% python3 -q
>>> import numpy as np
>>> from numpy import linalg as LA
>>> np.set_printoptions(suppress=True, linewidth=140)
>>> sig = 20 * 0.5 ** np.arange(3)
>>> q, _ = LA.qr(np.array([[0.1, 1.5, 1.6], [-0.2, 0.4, -0.2], [0.5, 0.0, -0.8]]))
>>> rng = np.random.default_rng(608)
>>> mat = rng.normal(size=(18, 3)) * sig @ q
>>> print(mat.round(2))
[[ 10.85  -0.75   5.69]
 [ -1.24   7.86  10.  ]
 [ -2.38  12.75  14.37]
 [-10.48 -59.63 -11.6 ]
 [ -7.3   -5.04  -1.43]
 [ 15.75  40.27  20.22]
 [ -3.23   0.36   1.6 ]
 [ -8.36 -12.46 -24.26]
 [ -2.21 -14.61 -16.2 ]
 [ -8.05 -32.44  -1.38]
 [ -6.61 -19.74  -9.09]
 [  3.01  25.36   4.25]
 [-17.99 -39.03 -19.7 ]
 [  3.11   7.87  -5.16]
 [-15.5  -44.52 -11.55]
 [  3.29   1.24  14.57]
 [-10.73 -23.25  -1.98]
 [ -0.49 -10.09  -5.91]]
>>> x = np.array([0, 1, 0])
>>> rhs = mat @ x
>>> print(np.round(LA.pinv(mat) @ mat, 2) + 0)
[[1. 0. 0.]
 [0. 1. 0.]
 [0. 0. 1.]]
>>> rhs = rhs + 0.3 * rng.normal(size=18)
>>> print(rhs.round(2))
[ -0.94   8.31  12.16 -59.98  -4.88  40.36   0.48 -12.47 -14.77 -32.28 -19.91  24.49 -39.36   7.69 -44.27   1.43 -22.79 -10.51]
>>> c, *_ = LA.lstsq(mat, rhs)
>>> print(c.round())
[-0.  1.  0.]
>>> print(c.round(2))
[-0.01  1.    0.01]
>>> print(round(LA.norm(rhs - mat @ c), 2))
1.44
>>> B = np.c_[mat[:, :2] @ np.array([[0, 0], [1, 2]]), np.array([1, 0, 2, 0, 1, 0, 2, 1, 2, 0, 0, 2, 1, 0, 0, 2, 2, 0])]
>>> print(B.round(2))
[[  -0.75   -1.5     1.  ]
 [   7.86   15.73    0.  ]
 [  12.75   25.49    2.  ]
 [ -59.63 -119.25    0.  ]
 [  -5.04  -10.07    1.  ]
 [  40.27   80.55    0.  ]
 [   0.36    0.73    2.  ]
 [ -12.46  -24.93    1.  ]
 [ -14.61  -29.22    2.  ]
 [ -32.44  -64.88    0.  ]
 [ -19.74  -39.47    0.  ]
 [  25.36   50.72    2.  ]
 [ -39.03  -78.06    1.  ]
 [   7.87   15.73    0.  ]
 [ -44.52  -89.04    0.  ]
 [   1.24    2.49    2.  ]
 [ -23.25  -46.5     2.  ]
 [ -10.09  -20.19    0.  ]]
>>> print(np.round(LA.norm(LA.qr(mat)[0].T @ B, axis=0) ** 2 / ((B ** 2).sum(axis=0) + 1e-12), 2))
[1.   1.   0.12]
>>> print(np.round(LA.lstsq(mat, B[:, 0])[0], 2) + 0)
[0. 1. 0.]
